% ipython --no-banner

In [1]: import numpy as np

In [2]: np.set_printoptions(precision=1, suppress=True, linewidth=140, floatmode="fixed")

In [3]: J = np.loadtxt("mat.csv", delimiter=",")

In [4]: J
Out[4]: 
array([[ 6.0,  0.0,  2.0],
       [ 0.0, -4.0,  3.0],
       [ 0.0,  3.0,  6.0]])

In [5]: rng = np.random.default_rng(9668)

In [6]: labels = rng.permutation(3)

In [7]: labels
Out[7]: array([0, 2, 1])

In [8]: Y = J[labels][:, labels]

In [9]: np.allclose(Y, J)
Out[9]: False

In [10]: Y
Out[10]: 
array([[ 6.0,  2.0,  0.0],
       [ 0.0,  6.0,  3.0],
       [ 0.0,  3.0, -4.0]])

In [11]: np.sort(np.abs(np.linalg.eigvals(Y)))
Out[11]: array([4.8, 6.0, 6.8])

In [12]: (J - J.T) / 2
Out[12]: 
array([[ 0.0,  0.0,  1.0],
       [ 0.0,  0.0,  0.0],
       [-1.0,  0.0,  0.0]])

In [13]: np.linalg.matrix_power(J, 3)
Out[13]: 
array([[216.0,  48.0, 234.0],
       [  0.0, -82.0, 111.0],
       [  0.0, 111.0, 288.0]])

In [14]: round(float(np.abs(np.linalg.eigvals(J)).max()), 1)
Out[14]: 6.8

In [15]: J @ J
Out[15]: 
array([[36.0,  6.0, 24.0],
       [ 0.0, 25.0,  6.0],
       [ 0.0,  6.0, 45.0]])

In [16]: round(np.linalg.det(J), 1)
Out[16]: np.float64(-198.0)

In [17]: print((J + J.T) / 2)
[[ 6.0  0.0  1.0]
 [ 0.0 -4.0  3.0]
 [ 1.0  3.0  6.0]]

In [18]: q, vecs = np.linalg.qr(J[:, :2])[0], np.linalg.qr(J[:, 2:])[0]

In [19]: s = np.linalg.svd(q.T @ vecs, compute_uv=False)

In [20]: s
Out[20]: array([0.3])

In [21]: print((s > 0.9).sum())
0

In [22]: F = np.loadtxt("arr.csv", delimiter=",")

In [23]: F
Out[23]: 
array([[-0.2,  3.3,  5.4],
       [ 0.4,  1.6,  4.0],
       [-0.4,  2.1, 12.2],
       [-0.2,  4.2, 18.4]])

In [24]: np.linalg.matrix_rank(F, rtol=0.1)
Out[24]: np.int64(1)

In [25]: round(np.log10(np.linalg.cond(F)))
Out[25]: 2

In [26]: np.argsort(-np.linalg.norm(F, axis=0).round(6), kind="stable")[:3]
Out[26]: array([2, 1, 0])

In [27]: np.linalg.cond(F) > 100
Out[27]: np.False_

In [28]: Uu, s, vt = np.linalg.svd(F, full_matrices=False)

In [29]: np.round(Uu.T @ F @ vt.T, 1) + 0
Out[29]: 
array([[23.7,  0.0,  0.0],
       [ 0.0,  2.2,  0.0],
       [ 0.0,  0.0,  0.5]])

In [30]: np.round(np.abs(vt[0]), 1) + 0
Out[30]: array([0.0, 0.2, 1.0])

In [31]: np.abs(Uu[:, 0]).round(6).argmax()
Out[31]: np.int64(3)

In [32]: (s > 1e-8).sum()
Out[32]: np.int64(3)

In [33]: print(np.round(s / s[0], 1) + 0)
[1.0 0.1 0.0]

In [34]: print(np.round(np.sqrt((s ** 2).sum()), 1), np.round(np.linalg.norm(F), 1))
23.8 23.8
